% python3 -q
>>> import numpy as np
>>> np.set_printoptions(precision=2, suppress=True, linewidth=100)
>>> M = np.loadtxt("data.csv", delimiter=",")
>>> print(M)
[[0. 2. 2. 3. 0. 1. 3. 2. 2.]
 [0. 0. 3. 1. 0. 0. 3. 3. 1.]
 [0. 0. 0. 1. 3. 1. 2. 2. 2.]
 [0. 0. 0. 0. 0. 1. 1. 3. 2.]
 [0. 0. 0. 0. 0. 0. 1. 0. 0.]
 [0. 0. 0. 0. 0. 0. 3. 2. 2.]
 [0. 0. 0. 0. 0. 0. 0. 1. 1.]
 [0. 0. 0. 0. 0. 0. 0. 0. 1.]
 [0. 0. 0. 0. 0. 0. 0. 0. 0.]]
>>> rng = np.random.default_rng(91989)
>>> lab = rng.permutation(9)
>>> print(lab)
[3 2 7 1 0 6 8 4 5]
>>> Y = M[lab][:, lab]
>>> print(Y)
[[0. 0. 3. 0. 0. 1. 2. 0. 1.]
 [1. 0. 2. 0. 0. 2. 2. 3. 1.]
 [0. 0. 0. 0. 0. 0. 1. 0. 0.]
 [1. 3. 3. 0. 0. 3. 1. 0. 0.]
 [3. 2. 2. 2. 0. 3. 2. 0. 1.]
 [0. 0. 1. 0. 0. 0. 1. 0. 0.]
 [0. 0. 0. 0. 0. 0. 0. 0. 0.]
 [0. 0. 0. 0. 0. 1. 0. 0. 0.]
 [0. 0. 2. 0. 0. 3. 2. 0. 0.]]
>>> print(np.round(np.linalg.det(Y), 2), np.round(np.linalg.det(M[lab]), 2))
0.0 0.0
>>> print(np.sort(np.abs(np.linalg.eigvals(Y))))
[0. 0. 0. 0. 0. 0. 0. 0. 0.]
>>> print(np.trace(Y))
0.0
>>> print(np.allclose(Y, M))
False
>>> U, sig, Vh = np.linalg.svd(M)
>>> V = Vh[:(sig > 1e-8).sum()]
>>> x = M[8] + 2 * M[2] + rng.integers(2) * np.eye(9)[3]
>>> print(x)
[0. 0. 0. 3. 6. 2. 4. 4. 4.]
>>> print(np.round(V.T @ V, 2) + 0)
[[ 0.    0.    0.    0.    0.    0.    0.    0.    0.  ]
 [ 0.    0.47 -0.15  0.45 -0.15  0.    0.    0.    0.  ]
 [ 0.   -0.15  0.96  0.13 -0.04  0.    0.    0.    0.  ]
 [ 0.    0.45  0.13  0.61  0.13  0.    0.    0.    0.  ]
 [ 0.   -0.15 -0.04  0.13  0.96  0.    0.    0.    0.  ]
 [ 0.    0.    0.    0.    0.    1.    0.    0.    0.  ]
 [ 0.    0.    0.    0.    0.    0.    1.    0.    0.  ]
 [ 0.    0.    0.    0.    0.    0.    0.    1.    0.  ]
 [ 0.    0.    0.    0.    0.    0.    0.    0.    1.  ]]
>>> gram = M.T @ M
>>> print(np.trace(gram), (M ** 2).sum())
123.0 123.0
>>> print(gram)
[[ 0.  0.  0.  0.  0.  0.  0.  0.  0.]
 [ 0.  4.  4.  6.  0.  2.  6.  4.  4.]
 [ 0.  4. 13.  9.  0.  2. 15. 13.  7.]
 [ 0.  6.  9. 11.  3.  4. 14. 11.  9.]
 [ 0.  0.  0.  3.  9.  3.  6.  6.  6.]
 [ 0.  2.  2.  4.  3.  3.  6.  7.  6.]
 [ 0.  6. 15. 14.  6.  6. 33. 28. 21.]
 [ 0.  4. 13. 11.  6.  7. 28. 31. 22.]
 [ 0.  4.  7.  9.  6.  6. 21. 22. 19.]]
>>> print((M @ M.T).shape)
(9, 9)
>>> print(np.linalg.matrix_rank(gram))
7
>>> print(np.allclose(gram, gram.T))
True
>>> f = np.array([-2, 5, -4, 3, 3, 3])
>>> v = np.array([1, 2, 2])
>>> arr = f[:, None] + v[None, :]
>>> print(arr)
[[-1  0  0]
 [ 6  7  7]
 [-3 -2 -2]
 [ 4  5  5]
 [ 4  5  5]
 [ 4  5  5]]
>>> rk = np.linalg.matrix_rank(arr)
>>> print(rk)
2
>>> N = np.linalg.svd(arr)[2][rk:].T
>>> print(N.shape)
(3, 1)
>>> print(np.allclose(arr @ N, 0))
True
